>>> import numpy as np
>>> import numpy.linalg as la
>>> np.set_printoptions(precision=2, suppress=True, linewidth=160, sign=" ")
>>> F = np.load("m.npy")
>>> print(F)
[[ 1.    0.7   0.49  0.34]
 [ 0.7   1.    0.7   0.49]
 [ 0.49  0.7   1.    0.7 ]
 [ 0.34  0.49  0.7   1.  ]]
>>> rng = np.random.default_rng(7559)
>>> labels = rng.permutation(4)
>>> labels
array([ 0,  2,  3,  1])
>>> B = F[labels][:, labels]
>>> round(float(la.det(B)), 2), round(la.det(F[labels]), 2)
(0.13, np.float64(0.13))
>>> K = np.loadtxt("sample6.csv", delimiter=",")
>>> K
array([[-1.02,  1.02,  2.94],
       [-1.04,  0.97,  3.  ],
       [-0.99,  1.02,  3.14],
       [ 0.05, -2.96,  1.01],
       [-0.04, -3.03,  0.99],
       [-0.03, -3.05,  0.95],
       [ 1.05,  1.04,  2.99],
       [ 0.99,  0.93,  3.02],
       [ 1.01,  1.06,  3.03]])
>>> B = K + rng.integers(-2, 3, (9, 2)) @ rng.integers(-2, 3, (2, 3))
>>> B
array([[ 0.98,  3.02,  2.94],
       [-3.04, -4.03,  4.  ],
       [-6.99, -1.98,  2.14],
       [ 2.05, -6.96,  3.01],
       [-2.04, -5.03,  0.99],
       [ 1.97, -7.05,  2.95],
       [ 3.05,  0.04,  3.99],
       [-1.01,  1.93,  2.02],
       [-0.99,  2.06,  2.03]])
>>> print(B - K)
[[ 2.  2.  0.]
 [-2. -5.  1.]
 [-6. -3. -1.]
 [ 2. -4.  2.]
 [-2. -2.  0.]
 [ 2. -4.  2.]
 [ 2. -1.  1.]
 [-2.  1. -1.]
 [-2.  1. -1.]]
>>> la.matrix_rank(B - K, tol=1e-8)
np.int64(2)
>>> np.abs(B - K).sum(axis=1)
array([  4.,   8.,  10.,   8.,   4.,   8.,   4.,   4.,   4.])
>>> J = np.load("layer15.npy")
>>> J
array([[-1.68,  1.7 , -0.88],
       [ 3.79, -3.77,  1.88],
       [ 0.68, -0.64,  0.34],
       [ 0.91, -0.94,  0.44],
       [-2.43,  2.45, -1.2 ],
       [ 0.47, -0.47,  0.26],
       [ 0.19, -0.16,  0.13],
       [ 1.75, -1.77,  0.87],
       [-2.52,  2.51, -1.23],
       [-2.62,  2.69, -1.33],
       [ 4.04, -4.  ,  2.  ],
       [-2.36,  2.34, -1.18],
       [-5.11,  5.07, -2.59],
       [-1.06,  1.13, -0.54],
       [-2.93,  2.91, -1.48],
       [-2.98,  3.05, -1.51],
       [-0.08,  0.12, -0.04],
       [ 3.14, -3.13,  1.56],
       [ 0.8 , -0.77,  0.44],
       [-1.27,  1.29, -0.63],
       [ 0.15, -0.15,  0.06],
       [ 3.58, -3.6 ,  1.81],
       [-2.13,  2.1 , -1.04],
       [ 0.26, -0.27,  0.13],
       [-1.61,  1.57, -0.8 ],
       [ 0.12, -0.14,  0.08],
       [-0.89,  0.86, -0.44]])
>>> P = J @ la.solve(J.T @ J, J.T)
>>> print(round(np.trace(P), 2))
3.0
>>> np.round(la.eigvalsh(P), 2) + 0
array([ 0.,  0.,  0.,  0.,  0.,  0.,  0.,  0.,  0.,  0.,  0.,  0.,  0.,  0.,  0.,  0.,  0.,  0.,  0.,  0.,  0.,  0.,  0.,  0.,  1.,  1.,  1.])
>>> cen = (J - J.mean(axis=0)) / J.std(axis=0)
>>> np.argwhere(np.abs(cen) > 2)
array([[ 12,   0],
       [ 12,   1],
       [ 12,   2]])
>>> beta = la.lstsq(np.delete(cen, 0, axis=1), cen[:, 0])[0]
>>> print(beta)
[-0.62  0.38]
>>> feats = np.array([[4, -8, 1], [0, 1, 2], [-2, -2, 5], [4, -8, 1]])
>>> W1 = np.array([[3, 1, -1, 0], [3, 0, 1, 1], [-3, 1, -3, 2]])
>>> beta = np.array([1, 2, 2, 0])
>>> H = np.maximum(feats @ W1 + beta, 0)
>>> print(la.matrix_rank(H))
2
>>> (H > 0).astype(int)
array([[ 0,  1,  0,  0],
       [ 0,  1,  0,  1],
       [ 0,  1,  0,  1],
       [ 0,  1,  0,  0]])
>>> W2 = np.array([[0, 3], [1, 1], [2, 1], [1, 0]])
>>> print(W1 @ W2)
[[ -1   9]
 [  3  10]
 [ -3 -11]]
>>> H @ W2
array([[  7,   7],
       [  9,   4],
       [ 13,   5],
       [  7,   7]])
>>> (H @ W2).round(6).argmax(axis=1)
array([ 0,  0,  0,  0])
>>> labels = rng.permutation(3)
>>> B = feats[:, labels] * rng.choice([-1, 1], 3)
>>> print(B)
[[-1 -8 -4]
 [-2  1  0]
 [-5 -2  2]
 [-1 -8 -4]]
>>> U, _, Vt = la.svd(feats.T @ B)
>>> np.round(la.lstsq(feats, B)[0], 2) + 0
array([[ 0.,  0., -1.],
       [ 0.,  1.,  0.],
       [-1.,  0.,  0.]])
>>> X = np.array([[-2, -2, -2], [-2, -4, -4], [-2, -4, -6]])
>>> # symmetric, so the eigenvalues are real
>>> B = X / np.sqrt((X ** 2).mean(axis=1, keepdims=True))
>>> la.norm(B, axis=1)
array([ 1.73,  1.73,  1.73])
>>> print(X - X.mean(axis=1, keepdims=True))
[[ 0.    0.    0.  ]
 [ 1.33 -0.67 -0.67]
 [ 2.    0.   -2.  ]]
>>> print(B[1])
[-0.58 -1.15 -1.15]
>>> la.matrix_rank(X - X.mean(axis=1, keepdims=True))
np.int64(2)
>>> f = np.array([0, 2, 1])
>>> B = X + np.outer(f, np.eye(3)[2])
>>> la.matrix_rank(B - X)
np.int64(1)
>>> B
array([[-2., -2., -2.],
       [-2., -4., -2.],
       [-2., -4., -5.]])
>>> la.matrix_rank(la.inv(B) - la.inv(X), tol=1e-8)
np.int64(1)
>>> P = np.triu(np.array([[-1, 1, 0], [3, -1, -2], [2, -1, -2]]), 1) + np.eye(3)
>>> B = P @ X @ la.inv(P)
>>> np.poly(B)
array([  1.,  12.,  20.,   8.])
>>> th = np.radians(96)
>>> Rm = np.eye(4)
>>> Rm[3, 3] = Rm[2, 2] = np.cos(th)
>>> Rm[3, 2], Rm[2, 3] = -np.sin(th), np.sin(th)
>>> Rm
array([[ 1.  ,  0.  ,  0.  ,  0.  ],
       [ 0.  ,  1.  ,  0.  ,  0.  ],
       [ 0.  ,  0.  , -0.1 ,  0.99],
       [ 0.  ,  0.  , -0.99, -0.1 ]])
>>> B = F @ Rm.T
>>> np.allclose(la.norm(F, axis=1), la.norm(B, axis=1))
True
>>> A = np.array([[3, 1, 0, 0], [-2, 2, 0, 0], [6, 2, -6, -2], [-4, 4, 4, -4]])
>>> Q = A.astype(float).copy()
>>> for j in range(4):
...     Q[:, j] -= Q[:, :j] @ (Q[:, :j].T @ Q[:, j])
...     Q[:, j] /= la.norm(Q[:, j])
... 
>>> np.round(Q.T @ Q, 2) + 0
array([[ 1.,  0.,  0.,  0.],
       [ 0.,  1.,  0.,  0.],
       [ 0.,  0.,  1.,  0.],
       [ 0.,  0.,  0.,  1.]])
>>> f = np.array([-3, 0])
>>> print(np.cross(A[0, :3], A[3, :3]))
[  4 -12  16]
>>> np.polyval(f, A[0])
array([-9, -3,  0,  0])
>>> round(float(la.det(2 * A)), 2), round(float(la.det(A)), 2)
(4096.0, 256.0)
>>> print(la.eigvals(A))
[ 2.5+1.32j  2.5-1.32j -5. +2.65j -5. -2.65j]
>>> round(float(la.det(A.T)), 2)
256.0
>>> round(la.eigvals(A).sum().real, 2)
np.float64(-5.0)
>>> np.poly(A)
array([  1.,   5., -10., -80., 256.])
>>> B = la.inv(A)
>>> np.round(A @ B, 2) + 0
array([[ 1.,  0.,  0.,  0.],
       [ 0.,  1.,  0.,  0.],
       [ 0.,  0.,  1.,  0.],
       [ 0.,  0.,  0.,  1.]])
>>> np.allclose(B, A.T)
False
>>> print(np.round(la.cond(A), 2))
7.0
>>> round(la.det(A) * la.det(B), 2)
np.float64(1.0)
>>> print(np.round(la.inv(B), 2) + 0)
[[ 3.  1.  0.  0.]
 [-2.  2.  0.  0.]
 [ 6.  2. -6. -2.]
 [-4.  4.  4. -4.]]
>>> P = np.triu(np.array([[2, 5, 4, 8], [5, 8, 0, 4], [1, 3, 5, 1], [5, 3, 6, 9]]), 1) + np.eye(4)
>>> B = P @ A @ la.inv(P)
>>> B
array([[ -15.,  126.,   68., -492.],
       [ -18.,  108.,   88., -392.],
       [   2.,   -4.,  -10.,    4.],
       [  -4.,   24.,   20.,  -88.]])
>>> print(np.trace(B), np.trace(A))
-5.0 -5
>>> np.poly(B)
array([  1.,   5., -10., -80., 256.])
>>> P @ A - A @ P
array([[-18.,  35.,  -4., -68.],
       [-16.,  26.,  24.,  -8.],
       [ -4., -26., -20., -54.],
       [  0.,  20.,  16.,  12.]])
